In [1]: import numpy as np

In [2]: np.set_printoptions(precision=2, suppress=True, linewidth=200, sign=" ")

In [3]: def rnd(a):
   ...:     return np.round(a, 2) + 0
   ...: 

In [4]: data = np.array([[-60.57, -140.84, -140.52],
   ...:     [-58.7, -139.46, -140.01],
   ...:     [-61.63, -140.09, -141.98],
   ...:     [-60.23, -139.97, -140.62],
   ...:     [-60.67, -139.38, -140.71],
   ...:     [-60.21, -141.3, -140.62],
   ...:     [-57.78, -140.18, -141.58],
   ...:     [-60.0, -141.13, -138.56],
   ...:     [-59.05, -140.0, -140.44],
   ...:     [-59.79, -139.75, -141.14],
   ...:     [-61.65, -139.97, -139.58],
   ...:     [-59.31, -140.35, -140.92],
   ...:     [-61.28, -139.99, -140.67],
   ...:     [-59.31, -140.61, -141.07],
   ...:     [-61.38, -142.03, -139.82],
   ...:     [-59.96, -141.4, -140.84],
   ...:     [-60.55, -139.27, -141.24],
   ...:     [-60.56, -137.81, -140.38],
   ...:     [-58.99, -142.19, -139.29],
   ...:     [-59.65, -139.88, -141.24]])

In [5]: G = np.cov(data, rowvar=False)

In [6]: rnd(data.std(axis=0))
Out[6]: array([ 1.  ,  0.99,  0.78])

In [7]: np.argsort(-data.std(axis=0).round(6), kind="stable")
Out[7]: array([ 0,  1,  2])

In [8]: rnd(np.linalg.eigvalsh(G)[::-1])
Out[8]: array([ 1.2 ,  1.05,  0.48])

In [9]: rnd(np.corrcoef(data.T))
Out[9]: 
array([[ 1.  , -0.07, -0.06],
       [-0.07,  1.  , -0.35],
       [-0.06, -0.35,  1.  ]])

In [10]: G.shape
Out[10]: (3, 3)

In [11]: rnd(np.median(data, axis=0))
Out[11]: array([ -60.1 , -140.05, -140.64])

In [12]: rnd(np.corrcoef(data[:, 0], data[:, 2])[0, 1])
Out[12]: np.float64(-0.06)

In [13]: P = data @ np.linalg.solve(data.T @ data, data.T)

In [14]: rnd(np.linalg.eigvalsh(P))
Out[14]: array([ 0.,  0.,  0.,  0.,  0.,  0.,  0.,  0.,  0.,  0.,  0.,  0.,  0.,  0.,  0.,  0.,  0.,  1.,  1.,  1.])

In [15]: rnd(np.trace(P))
Out[15]: np.float64(3.0)

In [16]: rnd(P @ data[:, 1])
Out[16]: array([-140.84, -139.46, -140.09, -139.97, -139.38, -141.3 , -140.18, -141.13, -140.  , -139.75, -139.97, -140.35, -139.99, -140.61, -142.03, -141.4 , -139.27, -137.81, -142.19, -139.88])

In [17]: np.allclose(P @ P, P)
Out[17]: True

In [18]: rnd(np.diag(P))
Out[18]: array([ 0.07,  0.1 ,  0.18,  0.06,  0.1 ,  0.07,  0.37,  0.24,  0.09,  0.08,  0.22,  0.09,  0.12,  0.09,  0.26,  0.07,  0.13,  0.21,  0.34,  0.09])

In [19]: C = data[[16, 7]].astype(float)

In [20]: for _ in range(4):
    ...:     z = np.linalg.norm(data[:, None] - C, axis=-1).argmin(axis=1)
    ...:     C = np.array([data[z == j].mean(axis=0) for j in range(2)])
    ...: 

In [21]: z
Out[21]: array([ 1,  0,  0,  0,  0,  1,  0,  1,  0,  0,  0,  0,  0,  0,  1,  1,  0,  0,  1,  0])

In [22]: rnd(C)
Out[22]: 
array([[ -60.01, -139.77, -140.83],
       [ -60.18, -141.48, -139.94]])

In [23]: x = np.array([0, 2, 3])

In [24]: rhs = data @ x

In [25]: rnd(np.linalg.solve(data.T @ data, data.T @ rhs))
Out[25]: array([ 0.,  2.,  3.])

In [26]: rnd(np.linalg.pinv(data) @ data)
Out[26]: 
array([[ 1.,  0.,  0.],
       [ 0.,  1.,  0.],
       [ 0.,  0.,  1.]])

In [27]: rng = np.random.default_rng(2)

In [28]: rhs = rhs + 0.02 * rng.normal(size=20)

In [29]: rnd(rhs)
Out[29]: array([-703.24, -698.96, -706.13, -701.85, -700.85, -704.44, -705.11, -697.92, -701.31, -702.93, -698.66, -703.47, -702.  , -704.45, -703.51, -705.32, -702.25, -696.77, -702.25, -703.5 ])

In [30]: c, *_ = np.linalg.lstsq(data, rhs)

In [31]: rnd(data.T @ (rhs - data @ c))
Out[31]: array([ 0.,  0.,  0.])

In [32]: [round(float(np.linalg.norm(np.linalg.solve(data.T @ data + lam * np.eye(3), data.T @ rhs))), 2) for lam in (0, 1, 10, 100)]
Out[32]: [3.61, 3.59, 3.48, 3.39]

In [33]: rnd(c)
Out[33]: array([ 0.,  2.,  3.])

In [34]: D = np.linalg.norm(data[:, None] - data[None], axis=-1)

In [35]: D.mean(axis=1).argmax()
Out[35]: np.int64(18)

In [36]: rnd(D[:5, :5])
Out[36]: 
array([[ 0.  ,  2.38,  1.95,  0.94,  1.48],
       [ 2.38,  0.  ,  3.59,  1.72,  2.09],
       [ 1.95,  3.59,  0.  ,  1.96,  1.74],
       [ 0.94,  1.72,  1.96,  0.  ,  0.74],
       [ 1.48,  2.09,  1.74,  0.74,  0.  ]])

In [37]: D[13].round(6).argsort(kind="stable")[:4]
Out[37]: array([ 13,  11,  19,   8])

In [38]: np.linalg.matrix_rank(D ** 2)
Out[38]: np.int64(5)
